$ python3 -q
>>> import numpy as np
>>> import numpy.linalg as la
>>> np.set_printoptions(precision=1, suppress=True, linewidth=160)
>>> W2 = np.sign(np.array([[-3, -1, 1], [0, -1, 0], [2, 2, 2]]))
>>> B = (np.tril(W2, -1) + np.eye(3)) @ (np.triu(W2, 1) + np.eye(3))
>>> w = np.array([4, 2, 6])
>>> mat = np.rint(B * w @ la.inv(B)) + 0
>>> print(mat)
[[ 2.  0.  2.]
 [ 0.  2.  0.]
 [-4. -4.  8.]]
>>> print(mat - mat[0])
[[ 0.  0.  0.]
 [-2.  2. -2.]
 [-6. -4.  6.]]
>>> print(np.diff(mat, axis=0))
[[-2.  2. -2.]
 [-4. -6.  8.]]
>>> print(mat.mean(axis=0))
[-0.7 -0.7  3.3]
>>> print(mat.shape)
(3, 3)
>>> print(np.count_nonzero(mat))
6
>>> B = mat[0, 0] * mat[1:] - np.outer(mat[1:, 0], mat[0])
>>> print(B)
[[ 0.  4.  0.]
 [ 0. -8. 24.]]
>>> print(np.flatnonzero(~B.round(6).any(axis=1)))
[]
>>> print(la.matrix_rank(B), la.matrix_rank(mat))
2 3
>>> print(round(float(la.det(mat)), 1))
48.0
>>> print(np.sort(np.abs(la.eigvals(mat))))
[2. 4. 6.]
>>> arr = np.load("a.npy")
>>> print(arr)
[[ 2  3  4]
 [ 5  6  7]
 [ 8  9 10]
 [11 12 13]]
>>> left, s, Vt = la.svd(arr, full_matrices=False)
>>> print(np.cumsum(s ** 2) / np.sum(s ** 2))
[1. 1. 1.]
>>> print(np.round(s / s[0], 1) + 0)
[1. 0. 0.]
>>> print(np.round(np.sqrt((s ** 2).sum()), 1), round(la.norm(arr), 1))
28.6 28.6
>>> print(s.round(1) + 0)
[28.6  1.1  0. ]
>>> print(left.shape, s.shape, Vt.shape)
(4, 3) (3,) (3, 3)
>>> print(np.unique(arr.round(6), axis=0).shape)
(4, 3)
>>> print(round(float(np.trace(la.pinv(arr) @ arr)), 1))
2.0
>>> print(la.lstsq(arr[:-1].T, arr[-1])[2])
2
>>> print(arr @ la.pinv(arr) @ arr)
[[ 2.  3.  4.]
 [ 5.  6.  7.]
 [ 8.  9. 10.]
 [11. 12. 13.]]
>>> print(round(la.norm(arr, 2) / la.norm(arr), 1))
1.0
>>> print(la.matrix_rank(arr, rtol=0.1))
1
>>> print(la.cond(arr) > 100)
True
>>> B = arr / np.sqrt((arr ** 2).mean(axis=1, keepdims=True))
>>> print(B[3])
[0.9 1.  1.1]
>>> print(la.matrix_rank(arr - arr.mean(axis=1, keepdims=True)))
1
>>> rng = np.random.default_rng(39826)
>>> labels = rng.integers(0, 2, 9)
>>> X = np.triu((labels[:, None] == labels) & (rng.random((9, 9)) < 0.8), 1).astype(int)
>>> X += X.T
>>> print(X)
[[0 1 1 0 1 0 0 1 1]
 [1 0 0 1 1 0 0 1 1]
 [1 0 0 1 1 0 0 1 0]
 [0 1 1 0 1 0 0 1 1]
 [1 1 1 1 0 0 0 1 0]
 [0 0 0 0 0 0 1 0 0]
 [0 0 0 0 0 1 0 0 0]
 [1 1 1 1 1 0 0 0 1]
 [1 1 0 1 0 0 0 1 0]]
>>> print(np.argwhere(np.triu(X)))
[[0 1]
 [0 2]
 [0 4]
 [0 7]
 [0 8]
 [1 3]
 [1 4]
 [1 7]
 [1 8]
 [2 3]
 [2 4]
 [2 7]
 [3 4]
 [3 7]
 [3 8]
 [4 7]
 [5 6]
 [7 8]]
>>> print(X.sum(axis=0))
[5 5 4 5 5 1 1 6 4]
>>> Lm = np.diag(X.sum(axis=1)) - X
>>> print(Lm @ np.ones(9))
[0. 0. 0. 0. 0. 0. 0. 0. 0.]
>>> print(la.matrix_rank(Lm))
7
>>> print((la.eigvalsh(Lm) < 1e-8).sum())
2
>>> print(round(la.det(Lm[1:, 1:])))
0
>>> print(np.round(la.eigvalsh(Lm), 1) + 0)
[0.  0.  2.  3.6 5.  5.  6.4 7.  7. ]
>>> left, s, Vt = la.svd(X)
>>> vecs = Vt[:(s > 1e-8).sum()]
>>> x = X[5] + -2 * X[2] + rng.integers(2) * np.eye(9)[4]
>>> print(x)
[-2.  0.  0. -2. -1.  0.  1. -2.  0.]
>>> print(np.round(la.norm(x - vecs.T @ vecs @ x), 1))
0.0
>>> print(la.matrix_rank(np.vstack([X, x])))
8
>>> print(np.allclose(vecs.T @ vecs @ x, x))
True
>>> M = np.load("run15.npy")
>>> print(M)
[[ 7.7 -1.9 -1.  -0.1  2.1  4.3 -3.6]
 [ 2.3  5.3 -2.9 -3.7  1.6  0.4  6.5]
 [ 2.6  3.   6.3  2.6  3.3  0.  -5.2]
 [ 2.   5.6 -0.2  5.9 -5.   1.9 -1. ]
 [ 5.2  2.9  1.7  4.5 -6.4  0.4 -0.7]
 [-1.7  5.8 -6.2 -2.4 -1.5 -3.8 -1.8]
 [ 4.4 -1.8 -4.8 -3.4 -0.9  3.6  5.4]
 [ 1.8 -2.4  0.3 -2.5  8.5 -0.8  3.6]
 [ 1.1 -1.7  2.1 -0.5  8.8 -2.8  2.3]
 [ 4.5 -0.9 -1.4  4.   1.7 -0.1  7.6]
 [ 4.1  1.9 -2.6 -4.1  3.7 -6.4 -1.2]
 [-0.1 -3.  -1.8 -1.9 -6.2  2.  -6.5]
 [ 0.8  1.3 -3.   2.2 -1.8 -3.   8.5]
 [-1.8 -5.6 -4.4 -0.8  1.7 -6.2 -2. ]
 [-4.  -0.2 -4.2 -0.1 -4.3 -6.7 -1.4]
 [-0.2  0.2  3.1 -7.9  1.3 -3.9 -3.3]
 [-1.2 -3.7 -0.9  2.2  8.5 -1.3  2.4]
 [ 3.1 -0.4  1.3 -6.3 -1.3 -0.5  6.8]
 [ 2.2  7.   3.1  3.1  4.3 -2.1  2.1]
 [-3.2 -2.4 -0.6  4.9 -0.4  7.5  1.6]
 [-3.6  1.8 -4.  -5.3 -4.   4.1  2.6]
 [ 7.   5.6 -2.9 -2.5  1.1 -1.2  1.4]
 [ 3.5 -3.2  4.5  6.3  4.1  0.5  0.8]
 [ 1.9 -0.1  3.1  7.3  3.3 -4.7  1. ]
 [-0.7  1.6 -3.4 -1.3  4.3  8.1  0. ]
 [-3.8  3.9 -4.   1.8 -3.5  6.1 -1.1]
 [ 0.6 -0.1 -4.7 -3.9  3.6 -4.9 -5. ]
 [ 4.8 -4.5  2.4  2.7 -5.3 -3.7 -1.6]
 [-3.3  0.6 -2.2 -1.8 -1.  -0.7 -8.9]
 [ 0.4 -3.3 -0.2 -2.6 -4.3 -2.2 -7.7]
 [ 2.8 -5.2 -3.3  0.1 -7.   1.9  1.2]
 [-0.9  5.  -4.7  6.  -1.1  3.3 -1.9]
 [-2.8 -3.9  4.7  5.8  2.5 -2.9  2.6]
 [ 0.2 -5.6 -2.5 -3.8  5.9 -2.4  2.7]]
>>> B = np.c_[M[:, :2] @ np.array([[1, 0], [0, 2]]), np.array([1, 0, -1, 1, 0, -2, -1, 2, -1, 0, 2, 0, 0, 0, 1, -2, 2, 1, 2, 2, 2, 2, 1, 1, -1, 2, 2, 0, 1, -2, 1, 1, 1, 1])]
>>> print(B)
[[  7.7  -3.8   1. ]
 [  2.3  10.6   0. ]
 [  2.6   6.   -1. ]
 [  2.   11.2   1. ]
 [  5.2   5.8   0. ]
 [ -1.7  11.6  -2. ]
 [  4.4  -3.6  -1. ]
 [  1.8  -4.8   2. ]
 [  1.1  -3.4  -1. ]
 [  4.5  -1.8   0. ]
 [  4.1   3.8   2. ]
 [ -0.1  -6.    0. ]
 [  0.8   2.6   0. ]
 [ -1.8 -11.2   0. ]
 [ -4.   -0.4   1. ]
 [ -0.2   0.4  -2. ]
 [ -1.2  -7.4   2. ]
 [  3.1  -0.8   1. ]
 [  2.2  14.    2. ]
 [ -3.2  -4.8   2. ]
 [ -3.6   3.6   2. ]
 [  7.   11.2   2. ]
 [  3.5  -6.4   1. ]
 [  1.9  -0.2   1. ]
 [ -0.7   3.2  -1. ]
 [ -3.8   7.8   2. ]
 [  0.6  -0.2   2. ]
 [  4.8  -9.    0. ]
 [ -3.3   1.2   1. ]
 [  0.4  -6.6  -2. ]
 [  2.8 -10.4   1. ]
 [ -0.9  10.    1. ]
 [ -2.8  -7.8   1. ]
 [  0.2 -11.2   1. ]]
>>> print(la.matrix_rank(np.c_[M, B]))
8
>>> print(la.matrix_rank(B))
3
>>> print(np.round(la.norm(B - M @ la.lstsq(M, B)[0], axis=0), 1) + 0)
[0.  0.  7.1]
